$ ipython --no-banner

In [1]: import numpy as np

In [2]: import numpy.linalg as la

In [3]: np.set_printoptions(precision=3, suppress=True, linewidth=120)

In [4]: def rnd(a):
   ...:     return np.round(a, 3) + 0
   ...: 

In [5]: data = np.array([[0, -1], [2, 0]])

In [6]: q = data.astype(float).copy()

In [7]: for j in range(2):
   ...:     q[:, j] -= q[:, :j] @ (q[:, :j].T @ q[:, j])
   ...:     q[:, j] /= la.norm(q[:, j])
   ...: 

In [8]: q
Out[8]: 
array([[ 0., -1.],
       [ 1.,  0.]])

In [9]: J = np.array([[0, 0, 0],
   ...:     [0, 0, 0],
   ...:     [11, -1, 8],
   ...:     [0, 0, 0],
   ...:     [-3, -3, 5],
   ...:     [0, 0, 0],
   ...:     [8, -7, 0],
   ...:     [5, -10, 5],
   ...:     [0, 0, 0],
   ...:     [11, -1, 8],
   ...:     [3, 6, 8],
   ...:     [0, 0, 0],
   ...:     [3, 6, 8],
   ...:     [0, 0, 0],
   ...:     [-3, -3, 5],
   ...:     [-3, -3, 5],
   ...:     [0, 0, 0],
   ...:     [3, 6, 8],
   ...:     [0, 0, 0]])

In [10]: J
Out[10]: 
array([[  0,   0,   0],
       [  0,   0,   0],
       [ 11,  -1,   8],
       [  0,   0,   0],
       [ -3,  -3,   5],
       [  0,   0,   0],
       [  8,  -7,   0],
       [  5, -10,   5],
       [  0,   0,   0],
       [ 11,  -1,   8],
       [  3,   6,   8],
       [  0,   0,   0],
       [  3,   6,   8],
       [  0,   0,   0],
       [ -3,  -3,   5],
       [ -3,  -3,   5],
       [  0,   0,   0],
       [  3,   6,   8],
       [  0,   0,   0]])

In [11]: # rows 0 and 1 are equal

In [12]: cen = J - J.mean(axis=0)

In [13]: V = la.svd(cen)[2][:2]

In [14]: A2 = cen - cen @ V.T @ V

In [15]: la.norm(A2, axis=1).round(6).argmax()
Out[15]: np.int64(4)

In [16]: rnd(A2.std(axis=0))
Out[16]: array([1.267, 0.996, 1.924])

In [17]: rnd((cen @ V.T).std(axis=0))
Out[17]: array([4.605, 4.033])
